In [1]: import numpy as np

In [2]: np.set_printoptions(precision=1, suppress=True, linewidth=200, legacy="1.25")

In [3]: data = np.load("w.npy")

In [4]: data
Out[4]: 
array([[ 1,  0,  0],
       [ 5,  4,  0],
       [-1, -5,  3]])

In [5]: np.round(np.linalg.det(data.T), 1)
Out[5]: 12.0

In [6]: np.poly(data)
Out[6]: array([  1.,  -8.,  19., -12.])

In [7]: np.linalg.eigvals(data)
Out[7]: array([3., 4., 1.])

In [8]: round(np.linalg.det(data[::-1]), 1)
Out[8]: -12.0

In [9]: round(float(np.linalg.eigvals(data).sum().real), 1)
Out[9]: 8.0

In [10]: np.einsum("ii->", data)
Out[10]: 8

In [11]: ev, vecs = np.linalg.eig(data)

In [12]: np.sort(np.linalg.eigvals(np.linalg.inv(data)))
Out[12]: array([0.2, 0.3, 1. ])

In [13]: ev
Out[13]: array([3., 4., 1.])

In [14]: np.sort(np.linalg.eigvals(data.T))
Out[14]: array([1., 3., 4.])

In [15]: f = np.array([1, 2, 0])

In [16]: A2 = data + np.outer(f, np.eye(3)[1])

In [17]: np.linalg.matrix_rank(np.linalg.inv(A2) - np.linalg.inv(data), tol=1e-8)
Out[17]: 1

In [18]: A2
Out[18]: 
array([[ 1.,  1.,  0.],
       [ 5.,  6.,  0.],
       [-1., -5.,  3.]])

In [19]: np.linalg.matrix_rank(A2 - data)
Out[19]: 1

In [20]: round(float(np.linalg.det(A2) / np.linalg.det(data)), 1), np.round(1 + np.linalg.solve(data, f)[1], 1)
Out[20]: (0.3, 0.2)

In [21]: A = np.load("mat.npy")

In [22]: A
Out[22]: 
array([[ 5, -4, -7, -3],
       [12,  3,  0,  4],
       [ 5, -4, -7, -3],
       [11,  2, -1,  3],
       [14,  5,  2,  6]])

In [23]: np.linalg.matrix_rank(A, rtol=0.1)
Out[23]: 2

In [24]: np.argsort(-np.linalg.norm(A, axis=0).round(6), kind="stable")[:3]
Out[24]: array([0, 2, 3])

In [25]: Uu, s, Vh = np.linalg.svd(A)

In [26]: vecs = Vh[:(s > 1e-8).sum()]

In [27]: rng = np.random.default_rng(12452)

In [28]: x = A[2] + 5 * A[4] + rng.integers(2) * np.eye(4)[1]

In [29]: x
Out[29]: array([75., 21.,  3., 27.])

In [30]: np.linalg.matrix_rank(np.vstack([A, x]))
Out[30]: 2

In [31]: round(float(np.linalg.norm(x - vecs.T @ vecs @ x)), 1)
Out[31]: 0.0
